>>> import numpy as np
>>> import numpy.linalg as la
>>> np.set_printoptions(precision=1, suppress=True, linewidth=160, floatmode="fixed")
>>> M = np.load("dump.npy")
>>> print(M.round(1) + 0)
[[-0.3  0.4  0.2  0.9  0.0]
 [ 0.2 -0.8  0.0  0.5  0.3]
 [ 0.4  0.3 -0.7  0.1  0.5]
 [-0.7  0.0  0.0 -0.2  0.6]
 [ 0.4  0.3  0.7 -0.1  0.5]]
>>> theta = np.radians(90)
>>> r_ = np.eye(5)
>>> r_[2, 2] = r_[0, 0] = np.cos(theta)
>>> r_[2, 0], r_[0, 2] = -np.sin(theta), np.sin(theta)
>>> print(r_.round(1) + 0)
[[ 0.0  0.0  1.0  0.0  0.0]
 [ 0.0  1.0  0.0  0.0  0.0]
 [-1.0  0.0  0.0  0.0  0.0]
 [ 0.0  0.0  0.0  1.0  0.0]
 [ 0.0  0.0  0.0  0.0  1.0]]
>>> M2 = M @ r_.T
>>> print(np.abs(M2 - M).max(axis=0))
[1.1 0.0 1.1 0.0 0.0]
>>> rng = np.random.default_rng(37258)
>>> M2 = M + rng.integers(-2, 3, (5, 4)) @ rng.integers(-2, 3, (4, 5))
>>> print(M2)
[[ -6.3   0.4  -3.8   0.9  -2.0]
 [ -3.8  -8.8   3.0   1.5 -10.7]
 [  3.4  -1.7  -4.7   5.1   2.5]
 [  3.3   3.0   4.0  -5.2   3.6]
 [  1.4   6.3  -0.3  -5.1   6.5]]
>>> print(np.round(la.svd(M2 - M, compute_uv=False), 1) + 0)
[18.3  9.9  8.1  1.6  0.0]
>>> print(la.matrix_rank(M2 - M, tol=1e-8))
4
>>> print(M2 - M)
[[ -6.0   0.0  -4.0   0.0  -2.0]
 [ -4.0  -8.0   3.0   1.0 -11.0]
 [  3.0  -2.0  -4.0   5.0   2.0]
 [  4.0   3.0   4.0  -5.0   3.0]
 [  1.0   6.0  -1.0  -5.0   6.0]]
>>> data = np.loadtxt("sample8.csv", delimiter=",")
>>> print(data)
[[ -0.4  -0.9   0.6  -0.1   0.7  18.0  -1.3  -1.8   0.3  -0.9   0.9  -0.9  -1.3]
 [ -1.0  -0.4   0.7  -0.9   1.4 -16.0   0.8   0.1   0.5  -0.4   2.0   0.6   1.1]
 [ -0.5  -0.5  -0.1   0.1  -0.6  10.0  -1.1  -0.8   0.1   0.4   0.5  -0.5   0.2]
 [  1.7   0.0  -0.6   0.4   0.5 -16.0  -0.2   1.1  -1.6   0.8  -0.4   0.6  -1.0]
 [  1.4   0.9  -0.1   0.3  -0.1  20.0   0.2  -1.6  -0.1  -0.1  -0.1   0.3   0.1]
 [ -1.7  -0.7  -2.1   0.9  -1.3   9.0  -1.4   0.5  -1.1  -1.0  -0.1  -0.1   1.4]]
>>> u = np.array([3, 2])
>>> print(np.cross(data[0, :3], data[5, :3]))
[ 2.3 -1.9 -1.2]
>>> print(np.polyval(u, data[0]))
[ 0.8 -0.7  3.8  1.7  4.1 56.0 -1.9 -3.4  2.9 -0.7  4.7 -0.7 -1.9]
>>> X = -2 * np.eye(4) + np.ones((4, 4))
>>> print(X)
[[-1.0  1.0  1.0  1.0]
 [ 1.0 -1.0  1.0  1.0]
 [ 1.0  1.0 -1.0  1.0]
 [ 1.0  1.0  1.0 -1.0]]
>>> # symmetric
>>> ev, V = la.eig(X)
>>> print(np.sort(la.eigvals(la.inv(X))))
[-0.5 -0.5 -0.5  0.5]
>>> print(ev)
[-2.0  2.0 -2.0 -2.0]
>>> print(np.round(X @ V[:, 0] - ev[0] * V[:, 0], 1) + 0)
[0.0 0.0 0.0 0.0]
>>> print(round(np.prod(ev), 1))
-16.0
>>> E = np.loadtxt("case19.csv", delimiter=",")
>>> print(E)
[[ 0.1  0.3 -0.1 -0.1]
 [ 0.3  0.7 -0.3 -0.2]
 [-0.1 -0.3  0.1  0.1]
 [-0.1 -0.2  0.1  0.1]]
>>> # symmetric, so the eigenvalues are real
>>> M2 = E / la.norm(E, axis=1, keepdims=True)
>>> C2 = M2 @ M2.T
>>> print((np.abs(C2) > 0.9).astype(int))
[[1 1 1 1]
 [1 1 1 1]
 [1 1 1 1]
 [1 1 1 1]]
>>> print(C2[3])
[-1.0 -1.0  1.0  1.0]
>>> print((C2 - 2 * np.eye(4)).round(6).argmax(axis=1))
[1 0 3 2]
>>> print(np.argwhere(np.triu(np.abs(C2) > 0.95, 1)))
[[0 1]
 [0 2]
 [0 3]
 [1 2]
 [1 3]
 [2 3]]
